$ python -q
>>> import numpy as np
>>> import numpy.linalg as la
>>> np.set_printoptions(precision=1, suppress=True, linewidth=160)
>>> rd = lambda a: np.round(a, 1) + 0
>>> M = np.loadtxt("w.csv", delimiter=",")
>>> rd(M)
array([[ 0.8, -0.1,  0. ,  0.6],
       [-0.2,  0.8, -0.4,  0.4],
       [-0.1,  0.3,  0.9,  0.2],
       [ 0.5,  0.5,  0.1, -0.7]])
>>> # keeps lengths
>>> hat = np.triu(np.array([[-3, 1, -2, -1], [3, 5, 2, 1], [-5, -4, -5, -3], [-5, 0, 1, 3]]), 1) + np.eye(4)
>>> out = hat @ M @ la.inv(hat)
>>> la.matrix_rank(out)
np.int64(4)
>>> vec = np.array([-2, 1, 3, -2])
>>> rd(la.det(M))
np.float64(-1.0)
>>> rd(np.sort(np.abs(np.degrees(np.angle(la.eigvals(M))))))
array([  0. ,  19.7,  19.7, 180. ])
>>> rd(la.norm(vec)), rd(la.norm(M @ vec))
(np.float64(4.2), np.float64(4.2))
>>> rd(la.norm(M, 1)), rd(la.norm(M, np.inf))
(np.float64(1.9), np.float64(1.8))
>>> rd(la.norm(M[2], 1)), rd(la.norm(M[2], np.inf))
(np.float64(1.5), np.float64(0.9))
>>> rd(la.norm(M, "nuc"))
np.float64(4.0)
>>> out = la.inv(M)
>>> rd(la.inv(out))
array([[ 0.8, -0.1,  0. ,  0.6],
       [-0.2,  0.8, -0.4,  0.4],
       [-0.1,  0.3,  0.9,  0.2],
       [ 0.5,  0.5,  0.1, -0.7]])
>>> rd(la.slogdet(M)[0])
np.float64(-1.0)
>>> mat = np.loadtxt("dump.csv", delimiter=",")
>>> mat
array([[ 0.1, -1. ,  2. ],
       [ 0. ,  0.1,  0. ],
       [ 0. , -1. ,  2.1]])
>>> np.kron(np.eye(2, dtype=int), mat)
array([[ 0.1, -1. ,  2. ,  0. , -0. ,  0. ],
       [ 0. ,  0.1,  0. ,  0. ,  0. ,  0. ],
       [ 0. , -1. ,  2.1,  0. , -0. ,  0. ],
       [ 0. , -0. ,  0. ,  0.1, -1. ,  2. ],
       [ 0. ,  0. ,  0. ,  0. ,  0.1,  0. ],
       [ 0. , -0. ,  0. ,  0. , -1. ,  2.1]])
>>> rd(la.det(2 * mat)), rd(la.det(mat))
(np.float64(0.2), np.float64(0.0))
>>> rd(np.einsum("ii->", mat))
np.float64(2.3)
>>> rd(la.eigvals(mat))
array([0.1, 2.1, 0.1])
>>> out = np.array([[0, -2, -1], [-2, 2, -1], [0, 2, 2]])
>>> la.matrix_rank(np.vstack([mat, out.T]))
np.int64(3)
>>> rd(np.einsum("ij,ij->i", mat, mat))
array([5. , 0. , 5.4])
>>> rd(out.T @ mat.T)
array([[ 2. , -0.2,  2. ],
       [ 1.8,  0.2,  2.2],
       [ 4.9, -0.1,  5.2]])
>>> vec = np.array([2, 0, 2])
>>> rhs = mat @ vec
>>> rhs
array([4.2, 0. , 4.2])
>>> rd(la.solve(mat, mat[:, 2]))
array([0., 0., 1.])
>>> rd(la.solve(mat.T, mat[1]))
array([0., 1., 0.])
>>> vec = np.array([-1, 1, -3])
>>> rd(np.einsum("ij,j->i", mat, vec))
array([-7.1,  0.1, -7.3])
>>> np.sign((mat @ vec).round(6))
array([-1.,  1., -1.])
>>> (mat @ vec).argmax()
np.int64(1)
>>> rd((mat * vec).sum(axis=1))
array([-7.1,  0.1, -7.3])
>>> rd(mat * vec)
array([[-0.1, -1. , -6. ],
       [ 0. ,  0.1,  0. ],
       [ 0. , -1. , -6.3]])
>>> A = np.load("case0.npy")
>>> A
array([[ 0,  2,  0, -2],
       [ 0,  3,  0, -3],
       [ 0,  0,  0,  0],
       [ 0,  0,  0,  0],
       [ 0,  3,  0, -3],
       [ 0,  3,  0, -3]])
>>> # rows and columns are dependent
>>> la.matrix_rank(A, rtol=0.1)
np.int64(1)
>>> U, sig, VT = la.svd(A)
>>> np.argmax(sig[:-1] / (sig[1:] + 1e-6)) + 1
np.int64(1)
>>> rd(sig)
array([7.9, 0. , 0. , 0. ])
>>> out = U[:, :1] @ np.diag(sig[:1]) @ VT[:1]
>>> rd(out)
array([[ 0.,  2.,  0., -2.],
       [ 0.,  3.,  0., -3.],
       [ 0.,  0.,  0.,  0.],
       [ 0.,  0.,  0.,  0.],
       [ 0.,  3.,  0., -3.],
       [ 0.,  3.,  0., -3.]])
>>> rd(la.norm(A - out) / la.norm(A))
np.float64(0.0)
